>>> import numpy as np
>>> from numpy import linalg as LA
>>> np.set_printoptions(suppress=True, linewidth=160)
>>> M = np.array([[-8, 1, 5, 5], [1, -8, 3, 5], [1, 2, -11, -2], [-2, -4, -3, -15]])
>>> rng = np.random.default_rng(398902)
>>> idx = rng.permutation(4)
>>> idx
array([3, 1, 2, 0])
>>> out = M[idx][:, idx]
>>> np.round(LA.det(out), 3), round(float(LA.det(M[idx])), 3)
(np.float64(11473.0), -11473.0)
>>> np.allclose(out, M)
False
>>> w1 = np.array([[2, 0, 1], [1, 3, 2], [2, 0, 3], [0, 0, 3]])
>>> b = np.array([-2, -2, 1])
>>> hid = np.maximum(M @ w1 + b, 0)
>>> hid
array([[ 0,  1, 25],
       [ 0,  0, 10],
       [ 0,  4,  0],
       [ 0,  0,  0]])
>>> basis = np.array([[2, 0, -1], [0, -2, 3], [-2, 1, -3]])
>>> (hid @ basis).round(6).argmax(axis=1)
array([1, 1, 2, 0])
>>> x0 = np.array([-1, 2, 0, -2])
>>> y = M @ x0
>>> y
array([  0, -27,   7,  24])
>>> np.round(LA.solve(M.T, M[2]), 3) + 0
array([0., 0., 1., 0.])
>>> u, g = M[0], M[2]
>>> u @ g
np.int64(-71)
>>> u @ u
np.int64(115)
>>> p = (u @ g) / (u @ u) * u
>>> np.round(LA.norm(u + g) ** 2 + LA.norm(u - g) ** 2, 3)
np.float64(490.0)
>>> np.round(g - p, 3)
array([-3.939,  2.617, -7.913,  1.087])
>>> np.outer(u, g)
array([[ -8, -16,  88,  16],
       [  1,   2, -11,  -2],
       [  5,  10, -55, -10],
       [  5,  10, -55, -10]])
>>> out = np.array([[7, 3, 8, -6]])
>>> E = out.T @ out
>>> E
array([[ 49,  21,  56, -42],
       [ 21,   9,  24, -18],
       [ 56,  24,  64, -48],
       [-42, -18, -48,  36]])
>>> Uu, sigma, Vt = LA.svd(E)
>>> np.argmax(sigma[:-1] / (sigma[1:] + 1e-6)) + 1
np.int64(1)
>>> out = Uu[:, :1] @ np.diag(sigma[:1]) @ Vt[:1]
>>> round(float(LA.norm(E - out) / LA.norm(E)), 3)
0.0
>>> round(float(np.abs(E - out).max()), 3)
0.0
>>> np.unique(E.round(6), axis=0).shape
(4, 4)
>>> np.round(E @ LA.pinv(E) @ E, 3)
array([[ 49.,  21.,  56., -42.],
       [ 21.,   9.,  24., -18.],
       [ 56.,  24.,  64., -48.],
       [-42., -18., -48.,  36.]])
>>> LA.lstsq(E[:-1].T, E[-1])[2]
np.int32(1)
>>> np.allclose(E[:-1].T @ LA.lstsq(E[:-1].T, E[-1])[0], E[-1])
True
>>> round(float(np.trace(LA.pinv(E) @ E)), 3)
1.0
>>> x0 = np.array([3, 0, 1, 1])
>>> h = np.maximum(E @ x0, 0)
>>> np.tanh(E @ x0)
array([ 1.,  1.,  1., -1.])
>>> h
array([161,  69, 184,   0])
>>> u, g = E[2], E[1]
>>> u @ g
np.int64(3792)
>>> p = (u @ g) / (u @ u) * u
>>> np.outer(u, g)
array([[ 1176,   504,  1344, -1008],
       [  504,   216,   576,  -432],
       [ 1344,   576,  1536, -1152],
       [-1008,  -432, -1152,   864]])
>>> LA.matrix_rank(np.outer(u, g))
np.int64(1)
>>> (g - p) @ u
np.float64(0.0)
>>> arr = np.loadtxt("arr.csv", delimiter=",")
>>> arr
array([[0., 2., 1.],
       [0., 1., 0.],
       [0., 4., 1.]])
>>> out = arr / np.sqrt((arr ** 2).mean(axis=1, keepdims=True))
>>> LA.matrix_rank(out) == LA.matrix_rank(arr)
np.True_
>>> np.round(LA.norm(out, axis=1), 3)
array([1.732, 1.732, 1.732])
>>> LA.matrix_rank(arr - arr.mean(axis=1, keepdims=True))
np.int64(2)
>>> np.poly(arr)
array([ 1., -2.,  1.,  0.])
>>> np.round(LA.det(arr[::-1]), 3)
np.float64(0.0)
>>> np.kron(np.eye(2, dtype=int), arr)
array([[0., 2., 1., 0., 0., 0.],
       [0., 1., 0., 0., 0., 0.],
       [0., 4., 1., 0., 0., 0.],
       [0., 0., 0., 0., 2., 1.],
       [0., 0., 0., 0., 1., 0.],
       [0., 0., 0., 0., 4., 1.]])
>>> np.einsum("ij,ji->", arr, arr)
np.float64(2.0)
>>> round(LA.det(arr.T), 3)
np.float64(0.0)
>>> round(float(LA.eigvals(arr).sum().real), 3)
2.0
>>> np.round(LA.det(2 * arr), 3), round(LA.det(arr), 3)
(np.float64(0.0), np.float64(0.0))
>>> t3 = np.stack([arr, 5 * arr, arr[::-1]])
>>> t3.sum(axis=0)
array([[ 0., 16.,  7.],
       [ 0.,  7.,  0.],
       [ 0., 26.,  7.]])
>>> t3.shape
(3, 3, 3)
>>> (t3 @ arr.T).shape
(3, 3, 3)
>>> np.einsum("bij,cij->bc", t3, t3)
array([[ 23., 115.,  19.],
       [115., 575.,  95.],
       [ 19.,  95.,  23.]])
>>> m1 = np.load("run8.npy")
>>> m1
array([[ 3., 10., 10.,  2.],
       [10., 24., 25.,  5.],
       [10., 25., 24.,  5.],
       [ 2.,  5.,  5.,  0.]])
>>> idx = rng.permutation(4)
>>> out = m1[:, idx] * rng.choice([-1, 1], 4)
>>> out
array([[ -2.,  10., -10.,  -3.],
       [ -5.,  25., -24., -10.],
       [ -5.,  24., -25., -10.],
       [ -0.,   5.,  -5.,  -2.]])
>>> Uu, _, Vt = LA.svd(m1.T @ out)
>>> idx
array([3, 2, 1, 0])
>>> def softmax(z):
...     e = np.exp(z - z.max(axis=-1, keepdims=True))
...     return e / e.sum(axis=-1, keepdims=True)
... 
>>> np.round(softmax(out[1] + 4), 3) + 0
array([0., 1., 0., 0.])
>>> np.round(softmax(out[1]), 3) + 0
array([0., 1., 0., 0.])
>>> S = out @ out.T / np.sqrt(4)
>>> softmax(S).round(6).argmax(axis=1)
array([1, 1, 2, 1])
>>> np.round(softmax(S), 3) + 0
array([[0.   , 0.5  , 0.5  , 0.   ],
       [0.   , 0.622, 0.378, 0.   ],
       [0.   , 0.378, 0.622, 0.   ],
       [0.   , 0.5  , 0.5  , 0.   ]])
>>> J = np.loadtxt("w.csv", delimiter=",")
>>> J
array([[ 5.,  5.,  5.],
       [ 5., 10., 10.],
       [ 5., 10., 15.]])
>>> out = J[0, 0] * J[1:] - np.outer(J[1:, 0], J[0])
>>> out
array([[ 0., 25., 25.],
       [ 0., 25., 50.]])
>>> J[:, 0] / J[0, 0]
array([1., 1., 1.])
>>> mat = np.loadtxt("case8.csv", delimiter=",")
>>> mat
array([[0., 1., 1.],
       [1., 0., 0.],
       [1., 0., 0.]])
>>> Uu, sigma, Vt = LA.svd(mat)
>>> np.argmax(sigma[:-1] / (sigma[1:] + 1e-6)) + 1
np.int64(2)
>>> out = Uu[:, :2] @ np.diag(sigma[:2]) @ Vt[:2]
>>> round(float(np.abs(mat - out).max()), 3)
0.0
>>> LA.matrix_rank(mat, rtol=0.05)
np.int64(2)
>>> LA.matrix_rank(out)
np.int64(2)
>>> np.round(LA.norm(mat - out, 2), 3), round(float(sigma[2]), 3)
(np.float64(0.0), 0.0)
